% python3 -q
>>> import numpy as np
>>> from numpy import linalg as LA
>>> np.set_printoptions(precision=3, suppress=True, linewidth=140, floatmode="fixed")
>>> tidy = lambda a: np.round(a, 3) + 0
>>> W0 = np.load("data.npy")
>>> W0
array([[0, 6, 5, 4, 3, 6, 2],
       [6, 6, 5, 2, 3, 6, 5],
       [5, 5, 2, 4, 1, 1, 3],
       [4, 2, 4, 6, 3, 3, 1],
       [3, 3, 1, 3, 4, 4, 3],
       [6, 6, 1, 3, 4, 0, 3],
       [2, 5, 3, 1, 3, 3, 4]])
>>> B = LA.inv(W0)
>>> tidy(LA.cond(W0))
np.float64(23.054)
>>> tidy(LA.inv(B))
array([[0.000, 6.000, 5.000, 4.000, 3.000, 6.000, 2.000],
       [6.000, 6.000, 5.000, 2.000, 3.000, 6.000, 5.000],
       [5.000, 5.000, 2.000, 4.000, 1.000, 1.000, 3.000],
       [4.000, 2.000, 4.000, 6.000, 3.000, 3.000, 1.000],
       [3.000, 3.000, 1.000, 3.000, 4.000, 4.000, 3.000],
       [6.000, 6.000, 1.000, 3.000, 4.000, 0.000, 3.000],
       [2.000, 5.000, 3.000, 1.000, 3.000, 3.000, 4.000]])
>>> np.allclose(B, W0.T)
False
>>> tidy(LA.det(W0) * LA.det(B))
np.float64(1.0)
>>> evals, evecs = LA.eigh(W0)
>>> vec = np.array([-6, 2, -2, -8, 0, 7, -6])
>>> tidy(LA.eigvalsh(W0[1:, 1:]))
array([-5.119, -1.642,  0.311,  3.134,  5.352, 19.964])
>>> vec = np.array([-2, 3, -3, -3, 3, 2, 2])
>>> target = W0 @ vec
>>> coef, lr = np.zeros(7), 1 / LA.norm(W0, 2) ** 2
>>> for i in range(250):
...     coef -= lr * W0.T @ (W0 @ coef - target)
...     if i % 50 == 0: print(i, round(LA.norm(W0 @ coef - target), 3))
... 
0 30.041
50 6.436
100 2.717
150 1.454
200 0.997
>>> tidy(coef)
array([-2.123,  2.813, -2.639, -3.003,  3.145,  1.683,  2.295])
>>> [round(float(LA.det(W0[:i, :i])), 2) + 0 for i in range(1, 8)]
[0.0, -36.0, 78.0, 664.0, 2338.0, -9964.0, -19292.0]
>>> np.all(LA.eigvalsh(W0) > 0)
np.False_
>>> tidy(LA.eigvalsh(W0).min())
np.float64(-7.264)
>>> vec = np.array([-2, -2, 2, 3, -1, -3, 1])
>>> (W0 @ vec).argmax()
np.int64(3)
>>> W0 @ (2 * vec)
array([-18, -48, -10,   6, -28, -28, -26])
>>> np.sign((W0 @ vec).round(6))
array([-1, -1, -1,  1, -1, -1, -1])
>>> (W0 * vec).sum(axis=1)
array([ -9, -24,  -5,   3, -14, -14, -13])
>>> W0 @ np.eye(7)[5]
array([6.000, 6.000, 1.000, 3.000, 4.000, 0.000, 3.000])
>>> np.einsum("ij,j->i", W0, vec)
array([ -9, -24,  -5,   3, -14, -14, -13])
>>> K = np.loadtxt("m.csv", delimiter=",")
>>> tidy(K)
array([[-0.744,  2.351, -3.717, -0.002, -0.619,  1.347,  1.704],
       [-0.991, -2.467, -2.392,  1.700, -1.747, -2.249, -1.100],
       [ 2.974, -0.626, -1.499,  1.241,  1.160,  2.189, -2.417],
       [ 2.231, -0.281, -1.239, -3.887, -0.632, -1.687, -0.241],
       [ 0.744,  0.157,  1.191, -0.016, -4.422,  1.825, -0.343],
       [ 2.974,  1.130,  0.446,  2.307, -0.375, -2.075,  2.216],
       [ 0.496, -3.407, -0.253, -0.375,  0.349,  1.691,  3.156]])
>>> vec = np.array([3, 2, 1, -2, 1, -1, -1])
>>> target = K @ vec
>>> coef, lr = np.zeros(7), 1 / LA.norm(K, 2) ** 2
>>> for i in range(6):
...     coef -= lr * K.T @ (K @ coef - target)
...     if i % 2 == 0: print(i, round(LA.norm(K @ coef - target), 3))
... 
0 0.0
2 0.0
4 0.0
>>> tidy(coef)
array([ 3.000,  2.000,  1.000, -2.000,  1.000, -1.000, -1.000])
>>> f = np.array([2, 0, 2, 1, 0, 2, 0])
>>> B = K + np.outer(f, np.eye(7)[0])
>>> tidy(LA.det(B) / LA.det(K)), tidy(1 + LA.solve(K, f)[0])
(np.float64(1.506), np.float64(1.506))
>>> tidy(B)
array([[ 1.256,  2.351, -3.717, -0.002, -0.619,  1.347,  1.704],
       [-0.991, -2.467, -2.392,  1.700, -1.747, -2.249, -1.100],
       [ 4.974, -0.626, -1.499,  1.241,  1.160,  2.189, -2.417],
       [ 3.231, -0.281, -1.239, -3.887, -0.632, -1.687, -0.241],
       [ 0.744,  0.157,  1.191, -0.016, -4.422,  1.825, -0.343],
       [ 4.974,  1.130,  0.446,  2.307, -0.375, -2.075,  2.216],
       [ 0.496, -3.407, -0.253, -0.375,  0.349,  1.691,  3.156]])
>>> tidy(K[:, 1] @ K[:, 0])
np.float64(0.0)
>>> tidy(K @ K.T)
array([[25.000,  0.000,  0.000,  0.000,  0.000,  0.000,  0.000],
       [ 0.000, 25.000,  0.000,  0.000,  0.000,  0.000,  0.000],
       [ 0.000,  0.000, 25.000,  0.000,  0.000,  0.000,  0.000],
       [ 0.000,  0.000,  0.000, 25.000,  0.000,  0.000,  0.000],
       [ 0.000,  0.000,  0.000,  0.000, 25.000,  0.000,  0.000],
       [ 0.000,  0.000,  0.000,  0.000,  0.000, 25.000,  0.000],
       [ 0.000,  0.000,  0.000,  0.000,  0.000,  0.000, 25.000]])
>>> tidy(LA.svd(K, compute_uv=False))
array([5.000, 5.000, 5.000, 5.000, 5.000, 5.000, 5.000])
>>> tidy(LA.norm(K, axis=0))
array([5.000, 5.000, 5.000, 5.000, 5.000, 5.000, 5.000])
